$ ipython --no-banner

In [1]: import numpy as np

In [2]: from numpy import linalg as LA

In [3]: np.set_printoptions(precision=3, suppress=True, linewidth=160)

In [4]: def rd(a):
   ...:     return np.round(a, 3) + 0
   ...: 

In [5]: O, _ = LA.qr(np.array([[0.3, 1.0, 0.1, 0.1],
   ...:     [0.8, 1.0, 0.1, -0.5],
   ...:     [0.3, -0.4, 0.6, -2.0],
   ...:     [0.7, 1.3, 1.0, 0.8]]))

In [6]: M = -2 * O

In [7]: rd(M)
Out[7]: 
array([[ 0.524, -1.07 , -0.107,  1.603],
       [ 1.398,  0.291, -1.355, -0.354],
       [ 0.524,  1.572,  0.638,  0.921],
       [ 1.223, -0.547,  1.321, -0.677]])

In [8]: B = M / np.sqrt((M ** 2).mean(axis=1, keepdims=True))

In [9]: LA.matrix_rank(B) == LA.matrix_rank(M)
Out[9]: np.True_

In [10]: LA.matrix_rank(M - M.mean(axis=1, keepdims=True))
Out[10]: np.int64(3)

In [11]: rd(LA.norm(B, axis=1))
Out[11]: array([2., 2., 2., 2.])

In [12]: A = np.load("block13.npy")

In [13]: A
Out[13]: 
array([[ 0,  0,  0,  1],
       [20,  9, 20,  1],
       [17,  0, 17,  1],
       [10,  9, 10,  1],
       [ 0,  0,  0,  1],
       [19,  8, 19,  1],
       [26,  4, 26,  1],
       [ 0,  0,  0,  1],
       [ 0,  7,  0,  1],
       [ 3, 12,  3,  1],
       [22, 14, 22,  1]])

In [14]: rd(np.trace(LA.pinv(A) @ A))
Out[14]: np.float64(3.0)

In [15]: U, s, VT = LA.svd(A)

In [16]: evecs = VT[:(s > 1e-8).sum()]

In [17]: rng = np.random.default_rng(22757)

In [18]: vec = A[10] + -2 * A[0] + rng.integers(2) * np.eye(4)[0]

In [19]: vec
Out[19]: array([22., 14., 22., -1.])

In [20]: rd(np.diag(evecs.T @ evecs))
Out[20]: array([0.5, 1. , 0.5, 1. ])

In [21]: np.allclose(evecs.T @ evecs @ vec, vec)
Out[21]: True

In [22]: LA.matrix_rank(np.vstack([A, vec]))
Out[22]: np.int64(3)

In [23]: K = np.loadtxt("out17.csv", delimiter=",")

In [24]: K
Out[24]: 
array([[ 0.   , -1.9  , -1.2  ,  1.   , -1.1  , -0.9  , -1.9  , -0.2  ],
       [ 0.4  ,  0.6  ,  0.5  , -1.3  ,  0.2  , -0.1  ,  0.3  ,  0.7  ],
       [ 0.1  ,  0.1  , -0.4  ,  0.1  , -0.5  , -0.7  , -1.   ,  0.   ],
       [-0.2  , -0.5  ,  1.2  , -0.6  ,  1.   ,  1.7  , -0.4  ,  0.8  ],
       [ 0.   ,  1.5  ,  0.5  , -0.5  ,  0.2  ,  0.4  ,  0.6  ,  0.2  ],
       [ 0.098,  0.084, -0.41 ,  0.071, -0.453, -0.682, -1.016,  0.03 ],
       [ 0.   ,  0.2  , -0.3  ,  0.8  , -0.6  ,  2.6  ,  0.4  , -1.4  ],
       [ 2.1  , -0.3  , -0.2  ,  0.6  ,  0.5  , -1.7  , -0.1  , -0.4  ],
       [-0.1  , -0.7  ,  0.1  ,  0.1  , -1.1  ,  1.4  , -0.1  , -1.   ]])

In [25]: t3 = np.stack([K, -3 * K, K[::-1]])

In [26]: LA.matrix_rank(t3)
Out[26]: array([8, 8, 8])

In [27]: (t3 @ K.T).shape
Out[27]: (3, 9, 9)

In [28]: t3.shape
Out[28]: (3, 9, 8)

In [29]: B = K + rng.integers(-2, 3, (9, 7)) @ rng.integers(-2, 3, (7, 8))

In [30]: rd(B)
Out[30]: 
array([[ -3.   ,   8.1  ,  -5.2  ,   6.   ,  -5.1  ,  -8.9  ,  -5.9  ,  -8.2  ],
       [ -0.6  ,  -0.4  ,  -5.5  ,   3.7  ,   4.2  ,  -1.1  ,  -0.7  ,  -1.3  ],
       [  3.1  ,  -7.9  ,  -2.4  ,  -3.9  ,   1.5  ,   3.3  ,  -1.   ,  -1.   ],
       [ -6.2  ,   8.5  ,   1.2  ,   3.4  ,  -2.   ,  -0.3  ,  -3.4  ,  -7.2  ],
       [ 12.   ,  -8.5  ,  -7.5  ,  -0.5  ,   1.2  ,   0.4  ,   4.6  ,   4.2  ],
       [ -4.902,   3.084,  -0.41 ,   6.071,  -2.453,   1.318,  -3.016,  -0.97 ],
       [ 10.   ,  -0.8  , -11.3  ,  11.8  ,  -4.6  ,  -2.4  ,  -0.6  ,  -5.4  ],
       [  2.1  ,  -0.3  ,  -4.2  ,   5.6  ,  -3.5  ,  -0.7  ,  -3.1  ,  -5.4  ],
       [  1.9  ,  -1.7  ,  -6.9  ,   3.1  ,   0.9  ,  -3.6  ,  -1.1  ,  -1.   ]])

In [31]: np.abs(B - K).sum(axis=1)
Out[31]: array([46., 21., 24., 35., 39., 21., 47., 22., 21.])

In [32]: LA.matrix_rank(B - K, tol=1e-8)
Out[32]: np.int64(7)

In [33]: r0 = np.array([-2, 0, 4, -2]) + 0.5

In [34]: E = np.eye(4) - 2 * np.outer(r0, r0) / (r0 @ r0)

In [35]: rd(E)
Out[35]: 
array([[ 0.82,  0.06,  0.54, -0.18],
       [ 0.06,  0.98, -0.18,  0.06],
       [ 0.54, -0.18, -0.62,  0.54],
       [-0.18,  0.06,  0.54,  0.82]])

In [36]: vec = np.array([5, 4, 4, 2])

In [37]: rd(np.abs(LA.eigvals(E)))
Out[37]: array([1., 1., 1., 1.])

In [38]: [p for p in range(1, 25) if np.allclose(LA.matrix_power(E, p), np.eye(4))]
Out[38]: [2, 4, 6, 8, 10, 12, 14, 16, 18, 20, 22, 24]

In [39]: rd(LA.norm(vec)), rd(LA.norm(E @ vec))
Out[39]: (np.float64(7.81), np.float64(7.81))

In [40]: rd(LA.det(E))
Out[40]: np.float64(-1.0)

In [41]: feats = np.load("test17.npy")

In [42]: rd(feats)
Out[42]: 
array([[ -0.492,   0.576,   3.228,   3.805,   0.506,   0.24 ,   1.519,  -0.009],
       [ -4.003,   2.625,   2.472,   4.017,  -0.504,   1.977,   0.615,  -0.115],
       [ -3.27 ,   8.955,  -1.493,   8.632,  -1.293,   5.503,  -2.093, -11.578],
       [  2.016,   1.623,   6.392,  -0.094,  -4.553,   4.993,  -3.078,   2.961],
       [ -0.333,   2.02 ,   1.903,   3.443,   3.426,  -1.483,   2.191,   1.129],
       [ -4.051,  -1.002,   5.975,   2.165,  -4.707,   3.781,  -0.158,   2.95 ],
       [  3.426,   2.608,  -1.117,   3.122,  13.132,  -9.146,   6.233,   3.802],
       [ -5.774,   4.995,   0.058,   4.242,   3.501,  -0.244,   1.87 ,   0.935],
       [  3.114,  -4.722,   5.687,   4.796,  -1.614,  -0.45 ,   2.73 ,  -1.886],
       [-13.892,  -1.681,   6.003,   6.698, -12.109,   9.352,  -0.823,  -3.191],
       [ -4.851,   4.779,   0.711,   4.939,   1.068,   1.659,   0.703,  -1.62 ],
       [ -5.259,   2.355,   1.215,  11.028,  -5.802,   6.076,  -0.112, -13.747],
       [  1.87 ,   5.235,   4.842,  -0.511,  -3.314,   5.66 ,  -4.37 ,   2.651],
       [ -2.462,   3.418,   7.196,  -0.429,  -9.486,   9.837,  -5.871,   2.697],
       [ -1.578,   0.903,  -1.125,   4.113,  12.624,  -9.603,   7.993,   4.928],
       [ -7.242,   1.031,   4.062,   5.822,  -6.615,   6.193,  -0.752,  -3.614],
       [  3.669,  -1.984,   4.619,  -2.752,   8.543,  -7.401,   4.733,  13.938],
       [  4.001,  11.285,  -0.345,  -1.69 ,   7.717,  -0.558,  -2.368,   5.658],
       [  1.396,   0.022,   4.729,   1.784,  -0.374,   0.767,   0.513,   2.489],
       [  2.908,   3.995,   4.631,  -0.067,  -1.673,   3.737,  -2.946,   2.66 ],
       [  1.219,   1.063,  -0.256,   4.44 ,  10.025,  -7.358,   6.116,   1.917],
       [  0.046,   7.725,  -1.241,   3.226,   7.043,  -1.796,   1.022,   0.3  ],
       [  4.883,   8.085,   1.576,  -0.694,   4.318,   0.745,  -2.42 ,   3.535],
       [  6.709,   6.182,   2.191,  -2.547,   7.354,  -2.585,  -0.617,   8.032],
       [ -8.851,  -1.973,   5.644,   5.376,  -7.88 ,   5.823,   0.32 ,  -1.298],
       [  2.17 ,   4.951,   1.934,  -0.938,   6.377,  -2.44 ,   0.717,   7.472],
       [ -3.309,   0.526,   2.285,   5.269,   0.879,  -0.151,   2.604,  -1.066],
       [  1.364,   1.015,   8.408,  -2.354,  -7.174,   6.898,  -4.57 ,   6.32 ]])

In [43]: U, s, VT = LA.svd(feats)

In [44]: np.argmax(s[:-1] / (s[1:] + 1e-6)) + 1
Out[44]: np.int64(5)

In [45]: rd(s)
Out[45]: array([52.045, 32.761, 28.182, 23.62 , 13.352,  0.   ,  0.   ,  0.   ])

In [46]: B = U[:, :5] @ np.diag(s[:5]) @ VT[:5]

In [47]: LA.matrix_rank(feats, rtol=0.05)
Out[47]: np.int64(5)

In [48]: LA.matrix_rank(B)
Out[48]: np.int64(5)

In [49]: z = feats[:, 4] > np.median(feats[:, 4])

In [50]: r0 = feats[z].mean(axis=0) - feats[~z].mean(axis=0)

In [51]: z.astype(int)
Out[51]: array([1, 0, 0, 0, 1, 0, 1, 1, 0, 0, 1, 0, 0, 0, 1, 0, 1, 1, 0, 0, 1, 1, 1, 1, 0, 1, 1, 0])

In [52]: rd(r0)
Out[52]: array([ 3.296,  2.344, -3.667, -1.349, 10.972, -7.876,  3.635,  4.404])

In [53]: def softmax(z):
    ...:     e = np.exp(z - z.max(axis=-1, keepdims=True))
    ...:     return e / e.sum(axis=-1, keepdims=True)
    ...: 

In [54]: rd(softmax(feats[4] + -1))
Out[54]: array([0.008, 0.084, 0.075, 0.35 , 0.345, 0.003, 0.1  , 0.035])

In [55]: S = feats @ feats.T / np.sqrt(8)

In [56]: softmax(S).round(6).argmax(axis=1)
Out[56]: array([11,  9,  2, 13, 14,  9,  6, 14,  8,  9,  2, 11, 13, 13, 14,  9, 16, 17, 27, 13, 14,  6, 17, 16,  9, 16, 11, 13])

In [57]: mat = np.array([[-2.0, 3.0, 0.0, 0.0, 0.0, 0.0, 0.0],
    ...:     [3.0, -3.0, 3.0, 0.0, 0.0, 0.0, 0.0],
    ...:     [0.0, 3.0, 3.0, 3.0, 0.0, 0.0, 0.0],
    ...:     [0.0, 0.0, 3.0, 2.0, 3.0, 0.0, 0.0],
    ...:     [0.0, 0.0, 0.0, 3.0, 1.0, 3.0, 0.0],
    ...:     [0.0, 0.0, 0.0, 0.0, 3.0, -3.0, 3.0],
    ...:     [0.0, 0.0, 0.0, 0.0, 0.0, 3.0, 2.0]])

In [58]: ev, evecs = LA.eigh(mat)

In [59]: rd(LA.eigvalsh(mat + 3 * np.eye(7)))
Out[59]: array([-3.282, -2.75 ,  1.258,  3.057,  5.574,  7.206,  9.937])

In [60]: np.abs(evecs[:, -1]).round(6).argmax()
Out[60]: np.int64(2)

In [61]: rd(LA.svd(mat, compute_uv=False))
Out[61]: array([6.937, 6.282, 5.75 , 4.206, 2.574, 1.742, 0.057])

In [62]: (ev > 1e-8).sum(), (ev < -1e-8).sum()
Out[62]: (np.int64(4), np.int64(3))

In [63]: rd(np.abs(evecs[:, -1]))
Out[63]: array([0.071, 0.212, 0.63 , 0.616, 0.383, 0.141, 0.086])

In [64]: rd(evecs.T @ evecs)
Out[64]: 
array([[1., 0., 0., 0., 0., 0., 0.],
       [0., 1., 0., 0., 0., 0., 0.],
       [0., 0., 1., 0., 0., 0., 0.],
       [0., 0., 0., 1., 0., 0., 0.],
       [0., 0., 0., 0., 1., 0., 0.],
       [0., 0., 0., 0., 0., 1., 0.],
       [0., 0., 0., 0., 0., 0., 1.]])

In [65]: rd(ev.sum()), np.trace(mat)
Out[65]: (np.float64(0.0), np.float64(0.0))

In [66]: rd(LA.norm(mat, 2) / LA.norm(mat))
Out[66]: np.float64(0.57)

In [67]: F = np.load("x.npy")

In [68]: F
Out[68]: 
array([[1, 1, 1, 1],
       [2, 0, 2, 0],
       [1, 1, 1, 1],
       [2, 0, 2, 0]])

In [69]: np.diff(F, axis=0)
Out[69]: 
array([[ 1, -1,  1, -1],
       [-1,  1, -1,  1],
       [ 1, -1,  1, -1]])

In [70]: np.unravel_index(np.abs(F).argmax(), F.shape)
Out[70]: (np.int64(1), np.int64(0))

In [71]: np.abs(F).max()
Out[71]: np.int64(2)

In [72]: F.shape
Out[72]: (4, 4)

In [73]: F.sum(axis=1)
Out[73]: array([4, 4, 4, 4])

In [74]: rd(LA.svd(F, compute_uv=False))
Out[74]: array([4.576, 1.748, 0.   , 0.   ])

In [75]: U, s, VT = LA.svd(F)

In [76]: rd(s)
Out[76]: array([4.576, 1.748, 0.   , 0.   ])

In [77]: B = U[:, :2] @ np.diag(s[:2]) @ VT[:2]

In [78]: LA.matrix_rank(F, rtol=0.05)
Out[78]: np.int64(2)

In [79]: rd(LA.norm(F - B, 2)), rd(s[2])
Out[79]: (np.float64(0.0), np.float64(0.0))

In [80]: LA.matrix_rank(B)
Out[80]: np.int64(2)

In [81]: gram = A.T @ A

In [82]: rd(LA.eigvalsh(gram)[::-1])
Out[82]: array([4991.874,  284.244,    3.882,    0.   ])

In [83]: rd(LA.svd(A, compute_uv=False) ** 2)
Out[83]: array([4991.874,  284.244,    3.882,    0.   ])

In [84]: LA.matrix_rank(gram)
Out[84]: np.int64(3)

In [85]: J = np.load("m.npy")

In [86]: J
Out[86]: 
array([[ -1.532,   2.73 ,   4.581,   1.088,   1.83 ,  -5.666,   0.803],
       [  1.371,   1.167,   2.538,   1.519,   2.747,  -2.589,  -0.094],
       [ -3.75 ,   2.478,   5.472,  -0.976,   2.366, -10.762,   0.88 ],
       [ -2.511,   3.076,   4.722,   0.999,   0.828,  -5.413,   1.058],
       [  1.491,   1.174,   2.625,   1.554,   2.774,  -2.575,  -0.025],
       [ -3.784,   2.462,   5.514,  -1.002,   2.197, -10.844,   0.954],
       [ -4.786,   2.843,   5.651,  -1.029,   1.31 , -10.474,   1.311],
       [ -0.287,   1.2  ,   3.117,   0.565,   2.541,  -5.009,   0.225],
       [ -4.072,   0.889,   2.83 ,  -2.567,   0.497,  -8.476,   0.634],
       [ -1.132,   2.027,   4.886,   0.216,   3.607,  -8.763,   0.357],
       [  0.716,   0.626,   1.261,   0.758,   1.413,  -1.378,  -0.024],
       [ -5.364,   2.248,   4.228,  -1.846,  -0.132,  -9.266,   1.19 ],
       [ -5.08 ,   1.353,   2.799,  -2.595,  -0.522,  -8.254,   0.826],
       [ -0.469,   2.283,   4.532,   1.181,   2.845,  -5.975,   0.547],
       [ -5.348,   2.293,   4.245,  -1.902,  -0.104,  -9.164,   1.138],
       [  0.685,   0.605,   1.254,   0.799,   1.358,  -1.309,   0.017],
       [  0.054,   2.667,   4.124,   2.28 ,   2.161,  -3.156,   0.64 ],
       [ -5.002,   3.934,   7.097,  -0.434,   1.685, -11.466,   1.588],
       [ -5.046,   1.3  ,   2.948,  -2.584,  -0.528,  -8.221,   0.818],
       [ -1.762,   3.674,   5.99 ,   1.896,   2.356,  -6.803,   1.153],
       [ -2.64 ,   4.381,   7.768,   1.514,   3.427, -10.428,   1.308],
       [ -0.878,   3.037,   4.326,   2.111,   1.163,  -2.94 ,   0.991],
       [ -0.302,   1.259,   3.102,   0.535,   2.553,  -4.963,   0.234],
       [ -2.458,   3.112,   4.68 ,   1.025,   1.02 ,  -5.423,   1.14 ]])

In [87]: B = np.c_[J[:, :4] @ np.array([[-3, 3, -4, 1], [5, 4, -5, -1], [-2, 4, -4, 3], [-3, 3, 4, -4]]), np.array([-4, 0, -4, 5, 3, 4, 0, 3, -5, -5, 0, -1, -4, 2, 3, 0, 3, 1, 0, 1, 3, -2, -4, -2])]

In [88]: rd(B)
Out[88]: 
array([[  5.82 ,  27.912, -21.494,   5.129,  -4.   ],
       [ -7.911,  23.49 , -15.395,   1.742,   0.   ],
       [ 15.624,  17.622, -23.182,  14.092,  -4.   ],
       [ 10.472,  26.656, -20.228,   4.583,   5.   ],
       [ -8.515,  24.331, -16.118,   1.976,   3.   ],
       [ 15.64 ,  17.546, -23.238,  14.304,   4.   ],
       [ 20.358,  16.531, -21.791,  13.44 ,   0.   ],
       [ -1.068,  18.102, -15.06 ,   5.604,   3.   ],
       [ 18.702,  -5.041,  -9.745,  13.797,  -5.   ],
       [  3.111,  24.904, -24.287,  10.635,  -5.   ],
       [ -3.814,  11.97 ,  -8.006,   0.841,   0.   ],
       [ 24.414,   4.274, -14.08 ,  12.456,  -1.   ],
       [ 24.192,  -6.417,  -8.021,  12.344,  -4.   ],
       [  0.215,  29.396, -22.943,   6.12 ,   2.   ],
       [ 24.725,   4.402, -14.661,  12.702,   3.   ],
       [ -3.935,  11.888,  -7.585,   0.646,   0.   ],
       [ -1.915,  34.166, -20.927,   0.639,   3.   ],
       [ 21.784,  27.816, -29.786,  14.091,   1.   ],
       [ 23.494,  -5.898,  -8.444,  12.834,   0.   ],
       [  5.988,  39.058, -27.698,   4.95 ,   1.   ],
       [  9.747,  45.218, -36.361,  10.227,   3.   ],
       [  2.834,  33.151, -20.533,   0.619,  -2.   ],
       [ -0.608,  18.143, -15.355,   5.605,  -4.   ],
       [ 10.499,  26.869, -20.348,   4.37 ,  -2.   ]])

In [89]: rd(LA.norm(B - J @ LA.lstsq(J, B)[0], axis=0))
Out[89]: array([ 0.   ,  0.   ,  0.   ,  0.   , 11.148])

In [90]: rd(LA.lstsq(J, B[:, 0])[0])
Out[90]: array([-3.,  5., -2., -3.,  0.,  0.,  0.])

In [91]: rd(LA.norm(LA.qr(J)[0].T @ B, axis=0) ** 2 / ((B ** 2).sum(axis=0) + 1e-12))
Out[91]: array([1.   , 1.   , 1.   , 1.   , 0.422])

In [92]: LA.matrix_rank(np.c_[J, B])
Out[92]: np.int64(8)
